$ ipython --no-banner

In [1]: import numpy as np

In [2]: np.set_printoptions(precision=2, suppress=True, linewidth=160, floatmode="fixed")

In [3]: rd = lambda a: np.round(a, 2) + 0

In [4]: F = np.loadtxt("arr.csv", delimiter=",")

In [5]: rd(F)
Out[5]: 
array([[ 0.77,  0.98, -0.72,  1.44, -0.71, -2.09],
       [-0.46,  0.01,  1.82,  2.00, -0.85,  0.88],
       [ 2.60, -0.25, -0.47,  0.31, -0.31,  1.32],
       [ 0.00, -2.82, -0.27,  0.53, -0.18, -0.80],
       [-0.77,  0.10, -1.66,  1.58,  1.52,  0.91],
       [ 0.92, -0.01,  1.46,  0.22,  2.31, -0.81]])

In [6]: np.allclose(F, F.T)
Out[6]: False

In [7]: rd((F - F.T) / 2)
Out[7]: 
array([[ 0.00,  0.72, -1.66,  0.72,  0.03, -1.50],
       [-0.72,  0.00,  1.03,  2.41, -0.47,  0.44],
       [ 1.66, -1.03,  0.00,  0.29,  0.68, -0.07],
       [-0.72, -2.41, -0.29,  0.00, -0.88, -0.51],
       [-0.03,  0.47, -0.68,  0.88,  0.00, -0.70],
       [ 1.50, -0.44,  0.07,  0.51,  0.70,  0.00]])

In [8]: rd(np.sort(np.abs(np.linalg.eigvals(F))))
Out[8]: array([3.00, 3.00, 3.00, 3.00, 3.00, 3.00])

In [9]: rd(np.abs(np.linalg.eigvals(F)).max())
Out[9]: np.float64(3.0)

In [10]: rng = np.random.default_rng(203115)

In [11]: lab = rng.permutation(6)

In [12]: lab
Out[12]: array([2, 0, 4, 1, 3, 5])

In [13]: A2 = F[lab][:, lab]

In [14]: rd(np.diag(A2))
Out[14]: array([-0.47,  0.77,  1.52,  0.01,  0.53, -0.81])

In [15]: rd(A2)
Out[15]: 
array([[-0.47,  2.60, -0.31, -0.25,  0.31,  1.32],
       [-0.72,  0.77, -0.71,  0.98,  1.44, -2.09],
       [-1.66, -0.77,  1.52,  0.10,  1.58,  0.91],
       [ 1.82, -0.46, -0.85,  0.01,  2.00,  0.88],
       [-0.27,  0.00, -0.18, -2.82,  0.53, -0.80],
       [ 1.46,  0.92,  2.31, -0.01,  0.22, -0.81]])

In [16]: A2 = np.linalg.inv(F)

In [17]: (np.abs(A2) > 1e-9).astype(int)
Out[17]: 
array([[1, 1, 1, 0, 1, 1],
       [1, 1, 1, 1, 1, 1],
       [1, 1, 1, 1, 1, 1],
       [1, 1, 1, 1, 1, 1],
       [1, 1, 1, 1, 1, 1],
       [1, 1, 1, 1, 1, 1]])

In [18]: rd(F @ A2)
Out[18]: 
array([[1.00, 0.00, 0.00, 0.00, 0.00, 0.00],
       [0.00, 1.00, 0.00, 0.00, 0.00, 0.00],
       [0.00, 0.00, 1.00, 0.00, 0.00, 0.00],
       [0.00, 0.00, 0.00, 1.00, 0.00, 0.00],
       [0.00, 0.00, 0.00, 0.00, 1.00, 0.00],
       [0.00, 0.00, 0.00, 0.00, 0.00, 1.00]])

In [19]: rd(np.linalg.inv(A2))
Out[19]: 
array([[ 0.77,  0.98, -0.72,  1.44, -0.71, -2.09],
       [-0.46,  0.01,  1.82,  2.00, -0.85,  0.88],
       [ 2.60, -0.25, -0.47,  0.31, -0.31,  1.32],
       [ 0.00, -2.82, -0.27,  0.53, -0.18, -0.80],
       [-0.77,  0.10, -1.66,  1.58,  1.52,  0.91],
       [ 0.92, -0.01,  1.46,  0.22,  2.31, -0.81]])

In [20]: rd(np.linalg.slogdet(F)[0])
Out[20]: np.float64(-1.0)

In [21]: np.allclose(A2, F.T)
Out[21]: False
